$ ipython --no-banner

In [1]: import numpy as np

In [2]: from numpy import linalg as LA

In [3]: np.set_printoptions(precision=1, suppress=True, linewidth=120, legacy="1.25")

In [4]: m1 = np.loadtxt("data.csv", delimiter=",")

In [5]: m1
Out[5]: 
array([[ 2.2, -1.5,  0.1, -4.2],
       [-0.1, -3.4,  3.6,  0.6],
       [-2.9, -2.7,  2.1,  2.2],
       [-1.8,  2.9,  1.1, -3.5],
       [ 3.7,  0.8,  1.3, -3. ],
       [-3.8, -1.6,  2.6,  1.1],
       [ 2.4,  3.3,  1.8,  2.3],
       [-0.9,  3.2,  2.7, -2.5],
       [-2.4, -3.7,  2.4, -0.1],
       [-2.7,  1.3,  2.1, -3.4],
       [ 1. ,  4. ,  2.7,  1. ],
       [-1.7,  4.1,  2.4,  0.1],
       [-3.1,  2. ,  3.3, -0.1],
       [ 0.4,  0.7, -3.2,  3.8],
       [-0.8, -4.7, -1.4, -0.4],
       [ 3.8, -1.1, -2.2,  2.2],
       [-0.9,  3.6, -1. , -3.2],
       [ 1.9, -3.3,  3.3,  0.5],
       [ 0.3,  1.9,  3.2,  3.4],
       [-3.9,  0.7, -2. ,  2.2],
       [ 1.5, -2.9,  3.3, -1.8],
       [-2.6, -0.9, -3.1,  2.8],
       [ 3.8,  0.6, -2.3, -2.2],
       [-4.4, -1.8, -1.5, -0.4],
       [-2.6,  2.8, -3.1, -0.9]])

In [6]: x0 = np.array([5, -6, 8, -2])

In [7]: rhs = m1 @ x0

In [8]: np.round(LA.pinv(m1) @ m1, 1) + 0
Out[8]: 
array([[1., 0., 0., 0.],
       [0., 1., 0., 0.],
       [0., 0., 1., 0.],
       [0., 0., 0., 1.]])

In [9]: LA.lstsq(m1, rhs)[0]
Out[9]: array([ 5., -6.,  8., -2.])

In [10]: try:
    ...:     LA.solve(m1, rhs)
    ...: except LA.LinAlgError as e:
    ...:     print(e)
    ...: 
Last 2 dimensions of the array must be square

In [11]: rng = np.random.default_rng(748)

In [12]: rhs = rhs + 0.3 * rng.normal(size=25)

In [13]: rhs
Out[13]: 
array([ 29.4,  46.8,  14.3, -10.6,  29.9,   9.4,   2. ,   2.6,  29.6,   2.4,   0.5, -14.1,  -0.8, -35.2,  13.9,   3.6,
       -27.8,  54.7,   8.9, -44.4,  54.8, -37.6,   0.7, -22.2, -52.5])

In [14]: b, *_ = LA.lstsq(m1, rhs)

In [15]: [round(float(LA.norm(LA.solve(m1.T @ m1 + lam * np.eye(4), m1.T @ rhs))), 2) for lam in (0, 1, 10, 100)]
Out[15]: [11.33, 11.26, 10.65, 6.95]

In [16]: np.round(m1.T @ (rhs - m1 @ b), 1) + 0
Out[16]: array([0., 0., 0., 0.])

In [17]: b.round()
Out[17]: array([ 5., -6.,  8., -2.])
